$ python -q
>>> import numpy as np
>>> np.set_printoptions(precision=2, suppress=True, linewidth=100, legacy="1.25")
>>> arr = np.loadtxt("sample3.csv", delimiter=",")
>>> arr
array([[16., 17.,  5.,  9.,  4.,  4.],
       [17.,  0., 15., 10., 12.,  5.],
       [ 5., 15., 14.,  6., 12., 10.],
       [ 9., 10.,  6.,  4.,  9.,  8.],
       [ 4., 12., 12.,  9., 16.,  9.],
       [ 4.,  5., 10.,  8.,  9.,  6.]])
>>> other = arr[0, 0] * arr[1:] - np.outer(arr[1:, 0], arr[0])
>>> other
array([[   0., -289.,  155.,    7.,  124.,   12.],
       [   0.,  155.,  199.,   51.,  172.,  140.],
       [   0.,    7.,   51.,  -17.,  108.,   92.],
       [   0.,  124.,  172.,  108.,  240.,  128.],
       [   0.,   12.,  140.,   92.,  128.,   80.]])
>>> arr[:, 0] / arr[0, 0]
array([1.  , 1.06, 0.31, 0.56, 0.25, 0.25])
>>> np.flatnonzero(~other.round(6).any(axis=1))
array([], dtype=int64)
>>> Q, evecs = np.linalg.qr(arr[:, :2])[0], np.linalg.qr(arr[:, 2:])[0]
>>> s = np.linalg.svd(Q.T @ evecs, compute_uv=False)
>>> np.round(np.linalg.norm(Q @ Q.T - evecs @ evecs.T, 2), 2)
1.0
>>> s
array([0.98, 0.75])
>>> (s > 0.9).sum()
1
>>> np.linalg.matrix_power(arr, 3)
array([[29640., 32059., 30754., 23500., 30511., 20878.],
       [32059., 30210., 35802., 26056., 35007., 22664.],
       [30754., 35802., 37038., 26677., 37230., 25163.],
       [23500., 26056., 26677., 19576., 26701., 18043.],
       [30511., 35007., 37230., 26701., 37450., 25085.],
       [20878., 22664., 25163., 18043., 25085., 16596.]])
>>> (arr + arr.T) / 2
array([[16., 17.,  5.,  9.,  4.,  4.],
       [17.,  0., 15., 10., 12.,  5.],
       [ 5., 15., 14.,  6., 12., 10.],
       [ 9., 10.,  6.,  4.,  9.,  8.],
       [ 4., 12., 12.,  9., 16.,  9.],
       [ 4.,  5., 10.,  8.,  9.,  6.]])
>>> np.allclose(arr, arr.T)
True
>>> round(np.linalg.det(arr), 2)
403056.0
>>> X = np.array([[4, -2, 0, 4, 6],
...     [3, 7, 5, -8, -5],
...     [5, 8, 5, -7, -1],
...     [5, -5, -5, 3, -6],
...     [5, 4, -3, 7, -2]])
>>> X
array([[ 4, -2,  0,  4,  6],
       [ 3,  7,  5, -8, -5],
       [ 5,  8,  5, -7, -1],
       [ 5, -5, -5,  3, -6],
       [ 5,  4, -3,  7, -2]])
>>> rng = np.random.default_rng(807535)
>>> lab = rng.permutation(5)
>>> lab
array([2, 3, 4, 0, 1])
>>> other = X[lab][:, lab]
>>> np.trace(other)
17
>>> other
array([[ 5, -7, -1,  5,  8],
       [-5,  3, -6,  5, -5],
       [-3,  7, -2,  5,  4],
       [ 0,  4,  6,  4, -2],
       [ 5, -8, -5,  3,  7]])
>>> np.allclose(other, X)
False
>>> round(np.linalg.det(other), 2), np.round(np.linalg.det(X[lab]), 2)
(-9648.0, -9648.0)
>>> vec = np.array([-1, 1, 2, -2, 2])
>>> h1 = np.maximum(X @ vec, 0)
>>> np.maximum(X @ vec, 0) - np.maximum(-X @ vec, 0)
array([ -2,  20,  25, -38, -25])
>>> X.T @ h1
array([ 185,  340,  225, -335, -125])
>>> h1
array([ 0, 20, 25,  0,  0])
